% python3 -q
>>> import numpy as np
>>> np.set_printoptions(suppress=True, linewidth=120)
>>> rnd = lambda a: np.round(a, 2) + 0
>>> F = np.load("w.npy")
>>> F
array([[17,  3,  0,  0, 10,  0],
       [ 0,  0,  0, 19,  7,  0],
       [ 0,  0,  7, 35,  0, 14],
       [ 3, 31,  9,  0,  6,  3],
       [ 0,  0, 31, 24,  0, 27],
       [23, 11,  0,  0,  0,  0],
       [ 0,  0,  9, 24,  0, 11],
       [ 7, 37,  0,  0, 11,  0],
       [ 5,  0,  4, 13,  0,  4],
       [ 0,  0,  7, 19,  0, 10],
       [ 0,  0, 32, 31,  9, 38],
       [33,  5,  0,  0,  0,  0],
       [ 3, 37,  0,  0, 15,  0],
       [ 1, 23, 11,  0,  4,  6],
       [ 0, 19,  7,  0,  8,  5],
       [ 0,  0, 16, 25,  6, 22],
       [ 0,  0, 15, 23,  0, 16],
       [ 0,  0,  4, 24,  0,  9],
       [ 0,  0, 28, 25,  0, 28],
       [ 9,  0,  0,  0,  4,  0],
       [ 0,  0,  3, 19, 13, 12],
       [ 9,  0,  0,  7, 10,  0],
       [25, 19,  0,  0,  2,  0],
       [ 3,  0,  0, 16,  0,  3],
       [ 0,  0,  8, 15,  0, 10],
       [ 9, 31,  0,  0, 12,  0],
       [ 0,  0, 39, 21,  0, 32],
       [21, 11,  0,  0,  6,  0],
       [ 0, 31, 39,  0,  2, 31],
       [27, 13,  0,  0,  7,  0],
       [ 0, 19, 37,  4,  0, 31],
       [ 0,  0,  4, 27,  4, 12]])
>>> proj = F @ np.linalg.solve(F.T @ F, F.T)
>>> rnd(np.linalg.eigvalsh(proj))
array([0., 0., 0., 0., 0., 0., 0., 0., 0., 0., 0., 0., 0., 0., 0., 0., 0., 0., 0., 0., 0., 0., 0., 0., 0., 0., 1., 1.,
       1., 1., 1., 1.])
>>> rnd(proj @ F[:, 2])
array([ 0.,  0.,  7.,  9., 31.,  0.,  9.,  0.,  4.,  7., 32.,  0.,  0., 11.,  7., 16., 15.,  4., 28.,  0.,  3.,  0.,
        0.,  0.,  8.,  0., 39.,  0., 39.,  0., 37.,  4.])
>>> Xc = F - F.mean(axis=0)
>>> left, sv, VT = np.linalg.svd(Xc, full_matrices=False)
>>> Xc.mean(axis=0)
array([0., 0., 0., 0., 0., 0.])
>>> rnd(np.abs(VT[-1]))
array([0.09, 0.  , 0.61, 0.26, 0.22, 0.72])
>>> rnd(sv ** 2 / (sv ** 2).sum())
array([0.56, 0.28, 0.1 , 0.03, 0.02, 0.  ])
>>> rnd((sv ** 2).sum() ** 2 / (sv ** 4).sum())
np.float64(2.44)
>>> np.linalg.matrix_rank(Xc)
np.int64(6)
>>> np.abs(left[:, 0]).argmax()
np.int64(10)
>>> rnd(sv)
array([112.75,  79.58,  47.79,  25.57,  21.63,   7.64])
>>> D = np.linalg.norm(F[:, None] - F[None], axis=-1)
>>> D.mean(axis=1).argmax()
np.int64(28)
>>> np.linalg.matrix_rank(D ** 2)
np.int64(8)
>>> (D + 1e9 * np.eye(32)).round(6).argmin(axis=1)
array([27, 23, 31, 13, 18, 27, 17, 12, 23, 24, 18,  5,  7, 14, 13, 16,  6,  6,  4, 21, 31, 19, 29,  8,  9,  7,  4,  5,
       30, 27, 28, 17])
>>> D.shape
(32, 32)
>>> np.unravel_index(D.round(6).argmax(), D.shape)
(np.int64(7), np.int64(10))
>>> K = np.array([[1.8, 0.1, -1.1, -0.7, -1.6, 0.7, 1.3],
...     [0.8, -1.2, -0.7, 1.1, 0.2, -0.8, 0.2],
...     [-1.0, 1.4, -1.2, 0.4, 1.6, 1.2, 1.4],
...     [0.0, -1.1, -0.9, 1.0, -0.1, -0.6, 1.8],
...     [0.9, -0.4, 0.1, 0.7, -0.2, 0.2, -1.8],
...     [0.2, 0.7, 1.9, 0.8, -0.6, -1.4, -1.0]])
>>> idx = F[:, 1] > np.median(F[:, 1])
>>> u = F[idx].mean(axis=0) - F[~idx].mean(axis=0)
>>> rnd((((F - F.mean(axis=0)) @ u > 0) == idx).mean())
np.float64(0.91)
>>> idx.astype(int)
array([1, 0, 0, 1, 0, 1, 0, 1, 0, 0, 0, 1, 1, 1, 1, 0, 0, 0, 0, 0, 0, 0, 1, 0, 0, 1, 0, 1, 1, 1, 1, 0])
>>> rnd(u)
array([ 10.63,  20.71,  -4.14, -20.1 ,   2.98,  -8.35])
>>> np.count_nonzero(F)
np.int64(104)
>>> np.unravel_index(np.abs(F).argmax(), F.shape)
(np.int64(26), np.int64(2))
>>> F.sum(axis=0)
array([195, 290, 310, 371, 136, 324])
>>> F.sum(axis=1)
array([ 30,  26,  56,  52,  82,  34,  44,  55,  26,  36, 110,  38,  55,  45,  39,  69,  54,  37,  81,  13,  47,  26,
        46,  22,  33,  52,  92,  38, 103,  47,  91,  47])
>>> rnd(F.mean(axis=0))
array([ 6.09,  9.06,  9.69, 11.59,  4.25, 10.12])
>>> G = K.T @ K
>>> (K @ K.T).shape
(6, 6)
>>> rnd(np.diag(G))
array([ 5.73,  5.27,  7.57,  3.99,  5.57,  4.93, 11.17])
>>> ang = np.radians(60)
>>> R = np.eye(7)
>>> R[5, 5] = R[3, 3] = np.cos(ang)
>>> R[5, 3], R[3, 5] = -np.sin(ang), np.sin(ang)
>>> rnd(R)
array([[ 1.  ,  0.  ,  0.  ,  0.  ,  0.  ,  0.  ,  0.  ],
       [ 0.  ,  1.  ,  0.  ,  0.  ,  0.  ,  0.  ,  0.  ],
       [ 0.  ,  0.  ,  1.  ,  0.  ,  0.  ,  0.  ,  0.  ],
       [ 0.  ,  0.  ,  0.  ,  0.5 ,  0.  ,  0.87,  0.  ],
       [ 0.  ,  0.  ,  0.  ,  0.  ,  1.  ,  0.  ,  0.  ],
       [ 0.  ,  0.  ,  0.  , -0.87,  0.  ,  0.5 ,  0.  ],
       [ 0.  ,  0.  ,  0.  ,  0.  ,  0.  ,  0.  ,  1.  ]])
>>> other = K @ R.T
>>> np.allclose(K @ K.T, other @ other.T)
True
>>> rnd(np.abs(other - K).max(axis=0))
array([0.  , 0.  , 0.  , 1.61, 0.  , 0.95, 0.  ])
>>> feats = np.load("dump.npy")
>>> feats
array([[0, 1, 0, 0, 1, 0, 0, 2],
       [2, 0, 2, 1, 1, 2, 0, 1],
       [1, 1, 0, 1, 0, 1, 1, 1],
       [1, 1, 1, 0, 2, 1, 2, 2],
       [2, 2, 1, 2, 1, 0, 1, 0],
       [0, 1, 1, 0, 0, 1, 0, 0],
       [0, 0, 2, 0, 2, 2, 0, 0],
       [0, 0, 2, 1, 2, 1, 0, 0],
       [0, 1, 2, 0, 0, 0, 0, 0]])
>>> rng = np.random.default_rng(425)
>>> idx = rng.permutation(8)
>>> other = feats[:, idx] * rng.choice([-1, 1], 8)
>>> other
array([[ 0, -1,  0,  1,  0,  0,  2,  0],
       [ 1,  0,  0,  1,  2, -2,  1, -2],
       [ 1, -1, -1,  0,  1,  0,  1, -1],
       [ 0, -1, -2,  2,  1, -1,  2, -1],
       [ 2, -2, -1,  1,  2, -1,  0,  0],
       [ 0, -1,  0,  0,  0, -1,  0, -1],
       [ 0,  0,  0,  2,  0, -2,  0, -2],
       [ 1,  0,  0,  2,  0, -2,  0, -1],
       [ 0, -1,  0,  0,  0, -2,  0,  0]])
>>> left, _, VT = np.linalg.svd(feats.T @ other)
>>> idx
array([3, 1, 6, 4, 0, 2, 7, 5])
>>> X = np.load("mat.npy")
>>> X
array([[ 2.01, -1.85,  0.01],
       [ 1.99, -2.02,  0.01],
       [ 2.06, -1.96, -0.09],
       [ 1.99, -2.02,  0.06],
       [ 1.94, -1.89, -0.04],
       [ 2.  , -2.02, -0.07],
       [ 1.97, -2.01, -0.1 ],
       [ 2.01, -2.01,  0.06],
       [ 1.99, -2.04, -0.08],
       [ 1.96, -1.98,  0.1 ],
       [ 1.99, -2.04, -0.04],
       [ 1.93, -2.04,  0.02],
       [-2.99,  0.05,  1.04],
       [-2.98, -0.09,  0.97],
       [-2.99, -0.02,  1.03],
       [-3.  , -0.06,  0.97],
       [-3.04, -0.02,  1.03],
       [-2.99, -0.04,  1.01],
       [-3.02,  0.03,  1.01],
       [-2.94, -0.01,  0.95],
       [-2.93, -0.03,  0.99],
       [-2.99,  0.01,  1.04],
       [-3.06, -0.01,  0.94],
       [-3.  ,  0.02,  1.06],
       [ 0.02, -2.02,  3.11],
       [ 0.01, -2.02,  3.11],
       [-0.09, -2.11,  2.98],
       [-0.01, -2.07,  3.02],
       [ 0.04, -2.04,  2.97],
       [ 0.06, -1.91,  3.01],
       [-0.01, -1.99,  2.98],
       [-0.05, -1.99,  3.02],
       [-0.07, -2.01,  2.99],
       [ 0.05, -2.01,  3.02],
       [ 0.16, -2.01,  3.04],
       [ 0.02, -1.92,  3.03]])
>>> idx = X[:, 1] > np.median(X[:, 1])
>>> u = X[idx].mean(axis=0) - X[~idx].mean(axis=0)
>>> rnd((((X - X.mean(axis=0)) @ u > 0) == idx).mean())
np.float64(0.83)
>>> rnd(u)
array([-2.43,  1.38, -0.67])
>>> Xc = X - X.mean(axis=0)
>>> V = np.linalg.svd(Xc)[2][:2]
>>> other = Xc - Xc @ V.T @ V
>>> rnd(other.std(axis=0))
array([0.02, 0.05, 0.01])
>>> rnd(np.diag(V.T @ V))
array([0.84, 0.23, 0.93])
>>> rnd(np.linalg.norm(other) / np.linalg.norm(Xc))
np.float64(0.02)
>>> vec = np.array([1, 0, 0])
>>> h = np.maximum(X @ vec, 0)
>>> rnd(X.T @ h)
array([ 47.41, -48.16,   0.77])
>>> h
array([2.01, 1.99, 2.06, 1.99, 1.94, 2.  , 1.97, 2.01, 1.99, 1.96, 1.99, 1.93, 0.  , 0.  , 0.  , 0.  , 0.  , 0.  ,
       0.  , 0.  , 0.  , 0.  , 0.  , 0.  , 0.02, 0.01, 0.  , 0.  , 0.04, 0.06, 0.  , 0.  , 0.  , 0.05, 0.16, 0.02])
>>> X * (h > 1e-9)[:, None]
array([[ 2.01, -1.85,  0.01],
       [ 1.99, -2.02,  0.01],
       [ 2.06, -1.96, -0.09],
       [ 1.99, -2.02,  0.06],
       [ 1.94, -1.89, -0.04],
       [ 2.  , -2.02, -0.07],
       [ 1.97, -2.01, -0.1 ],
       [ 2.01, -2.01,  0.06],
       [ 1.99, -2.04, -0.08],
       [ 1.96, -1.98,  0.1 ],
       [ 1.99, -2.04, -0.04],
       [ 1.93, -2.04,  0.02],
       [-0.  ,  0.  ,  0.  ],
       [-0.  , -0.  ,  0.  ],
       [-0.  , -0.  ,  0.  ],
       [-0.  , -0.  ,  0.  ],
       [-0.  , -0.  ,  0.  ],
       [-0.  , -0.  ,  0.  ],
       [-0.  ,  0.  ,  0.  ],
       [-0.  , -0.  ,  0.  ],
       [-0.  , -0.  ,  0.  ],
       [-0.  ,  0.  ,  0.  ],
       [-0.  , -0.  ,  0.  ],
       [-0.  ,  0.  ,  0.  ],
       [ 0.02, -2.02,  3.11],
       [ 0.01, -2.02,  3.11],
       [-0.  , -0.  ,  0.  ],
       [-0.  , -0.  ,  0.  ],
       [ 0.04, -2.04,  2.97],
       [ 0.06, -1.91,  3.01],
       [-0.  , -0.  ,  0.  ],
       [-0.  , -0.  ,  0.  ],
       [-0.  , -0.  ,  0.  ],
       [ 0.05, -2.01,  3.02],
       [ 0.16, -2.01,  3.04],
       [ 0.02, -1.92,  3.03]])
>>> D = np.linalg.norm(X[:, None] - X[None], axis=-1)
>>> D.shape
(36, 36)
>>> np.flatnonzero(D[8] < D.mean() / 2)
array([ 0,  1,  2,  3,  4,  5,  6,  7,  8,  9, 10, 11])
>>> G = np.cov(X, rowvar=False)
>>> rnd(np.polyfit(X[:, 2], X[:, 1], 1))
array([-0.14, -1.14])
>>> np.argsort(-X.std(axis=0).round(6), kind="stable")
array([0, 2, 1])
>>> rnd(G)
array([[ 4.32, -1.81, -0.57],
       [-1.81,  0.9 , -0.24],
       [-0.57, -0.24,  1.64]])
>>> rnd(X.std(axis=0))
array([2.05, 0.94, 1.26])
>>> rnd(np.corrcoef(X[:, 2], X[:, 1])[0, 1])
np.float64(-0.19)
>>> M = 3 * np.eye(10) + np.ones((10, 10))
>>> M
array([[4., 1., 1., 1., 1., 1., 1., 1., 1., 1.],
       [1., 4., 1., 1., 1., 1., 1., 1., 1., 1.],
       [1., 1., 4., 1., 1., 1., 1., 1., 1., 1.],
       [1., 1., 1., 4., 1., 1., 1., 1., 1., 1.],
       [1., 1., 1., 1., 4., 1., 1., 1., 1., 1.],
       [1., 1., 1., 1., 1., 4., 1., 1., 1., 1.],
       [1., 1., 1., 1., 1., 1., 4., 1., 1., 1.],
       [1., 1., 1., 1., 1., 1., 1., 4., 1., 1.],
       [1., 1., 1., 1., 1., 1., 1., 1., 4., 1.],
       [1., 1., 1., 1., 1., 1., 1., 1., 1., 4.]])
>>> vec = np.ones(10)
>>> for _ in range(6):
...     vec = M @ vec
...     vec /= np.linalg.norm(vec)
...     print(round(vec @ M @ vec, 2))
... 
13.0
13.0
13.0
13.0
13.0
13.0
>>> rnd(vec)
array([0.32, 0.32, 0.32, 0.32, 0.32, 0.32, 0.32, 0.32, 0.32, 0.32])
